$ python3 -q
>>> import numpy as np
>>> from numpy import linalg as LA
>>> np.set_printoptions(suppress=True, linewidth=200)
>>> E = np.load("w.npy")
>>> E
array([[-2.889,  1.981, -2.924,  2.967, -2.005,  0.966, -1.061,  0.022, -3.067],
       [-3.052,  1.995, -3.027,  2.995, -1.982,  1.061, -0.968, -0.04 , -2.981],
       [-2.948,  1.994, -2.985,  2.994, -1.968,  1.007, -1.016, -0.032, -3.033],
       [-3.002,  1.958, -2.967,  3.052, -1.906,  0.925, -1.013,  0.062, -2.978],
       [-2.987,  2.039, -2.976,  3.025, -1.984,  0.999, -1.017, -0.034, -2.93 ],
       [-3.019,  1.944, -3.014,  3.077, -2.024,  0.993, -1.015,  0.013, -2.966],
       [-2.996,  2.017, -3.017,  2.983, -2.088,  0.965, -1.035,  0.017, -2.938],
       [-2.898,  2.032, -3.083,  2.942, -1.983,  1.029, -0.994, -0.014, -2.948],
       [-3.029,  1.952, -3.051,  2.914, -2.11 ,  0.994, -1.   ,  0.001, -3.092],
       [-3.035,  1.992, -3.012,  2.961, -2.071,  0.932, -1.045, -0.002, -2.966],
       [-3.04 ,  2.065, -2.981,  2.926, -2.002,  0.949, -1.033, -0.031, -2.982],
       [-2.976,  2.011, -2.987,  2.981, -2.043,  1.048, -1.073,  0.068, -2.979],
       [-2.925,  2.021, -3.076,  3.015, -1.969,  1.111, -0.927, -0.038, -2.962],
       [-2.962,  2.044, -2.982,  3.068, -2.061,  1.059, -1.028,  0.1  , -2.968],
       [-3.072,  2.004, -3.089,  3.037, -1.993,  1.021, -0.919, -0.007, -2.929],
       [-2.918,  2.043, -3.09 ,  3.003, -2.056,  0.976, -1.064, -0.08 , -2.976],
       [-2.985,  2.075, -2.92 ,  3.071, -1.99 ,  0.974, -1.011, -0.027, -2.918],
       [-2.893,  1.963, -3.011,  3.128, -2.011,  0.975, -0.998, -0.113, -3.053],
       [-2.955,  2.004, -2.993,  2.962, -2.04 ,  1.024, -1.045, -0.035, -2.885],
       [-3.032,  1.996, -2.996,  2.844, -1.989,  1.022, -1.033,  0.062, -2.994],
       [-3.009,  1.957, -3.111,  3.046, -2.01 ,  0.991, -1.036, -0.021, -3.075],
       [-3.038, -1.045,  3.038, -0.046,  1.925,  1.022,  0.913, -2.038, -2.048],
       [-3.078, -1.011,  2.895,  0.085,  2.042,  1.003,  1.057, -1.987, -1.981],
       [-2.998, -0.915,  2.928,  0.048,  2.006,  1.028,  0.847, -1.958, -1.948],
       [-2.975, -1.021,  3.075, -0.047,  2.088,  0.963,  1.046, -2.024, -1.931],
       [-2.984, -1.043,  2.988,  0.06 ,  1.983,  1.022,  1.008, -2.035, -2.011],
       [-3.079, -0.977,  2.923,  0.043,  2.03 ,  0.988,  0.846, -2.003, -1.969],
       [-3.071, -1.004,  3.069,  0.017,  2.039,  1.097,  1.082, -2.002, -1.969],
       [-3.002, -0.973,  2.95 , -0.065,  1.973,  1.02 ,  0.943, -1.95 , -1.956],
       [-3.079, -0.993,  2.994,  0.073,  2.049,  0.967,  1.017, -1.99 , -1.959],
       [-3.095, -1.023,  3.032,  0.077,  2.044,  1.039,  0.995, -2.009, -2.02 ],
       [-2.939, -0.992,  3.001, -0.034,  2.086,  1.062,  0.931, -1.938, -2.007],
       [-3.021, -1.027,  2.975,  0.107,  1.949,  1.033,  1.069, -1.996, -2.064],
       [-2.972, -0.984,  3.028,  0.019,  2.069,  1.04 ,  0.944, -2.022, -2.045],
       [-3.011, -0.963,  3.049, -0.041,  1.988,  0.987,  0.956, -1.984, -2.022],
       [-2.92 , -1.055,  3.065, -0.077,  2.011,  1.074,  1.051, -2.016, -1.988],
       [-3.076, -0.995,  3.068, -0.028,  2.035,  0.933,  1.07 , -2.077, -2.029],
       [-2.988, -1.045,  2.982,  0.004,  2.052,  0.99 ,  0.935, -2.02 , -2.011],
       [-3.013, -0.887,  3.054, -0.084,  1.942,  1.027,  1.04 , -1.989, -1.979],
       [-2.921, -1.042,  2.883, -0.013,  1.992,  1.014,  1.014, -2.049, -1.926],
       [-3.001, -0.971,  3.02 , -0.109,  1.995,  0.93 ,  1.003, -1.998, -2.004],
       [-3.048, -0.968,  3.   ,  0.045,  1.979,  1.025,  1.032, -2.056, -1.989]])
>>> x0 = np.array([-6, 0, 2, 4, 0, -8, 6, -8, -4])
>>> rhs = E @ x0
>>> print(np.round(LA.lstsq(E, rhs)[0], 3) + 0)
[-6.  0.  2.  4.  0. -8.  6. -8. -4.]
>>> print(np.round(LA.solve(E.T @ E, E.T @ rhs), 3) + 0)
[-6.  0.  2.  4.  0. -8.  6. -8. -4.]
>>> rng = np.random.default_rng(43)
>>> rhs = rhs + 0.02 * rng.normal(size=42)
>>> print(rhs.round(3))
[21.357 22.2   21.918 22.206 21.928 22.139 21.56  20.702 22.12  22.209 22.387 20.354 21.149 20.505 22.476 21.693 22.372 23.188 20.943 20.675 22.371 45.903 46.705 44.357 46.258 46.321 45.584 46.241
 44.574 46.835 46.763 44.13  46.855 45.702 45.776 45.102 48.132 45.803 45.709 45.317 46.181 46.848]
>>> b, *_ = LA.lstsq(E, rhs)
>>> [round(float(LA.norm(LA.solve(E.T @ E + lam * np.eye(9), E.T @ rhs))), 2) for lam in (0, 1, 10, 100)]
[15.28, 8.67, 8.5, 7.57]
>>> np.round(LA.norm(rhs - E @ b), 3)
np.float64(0.107)
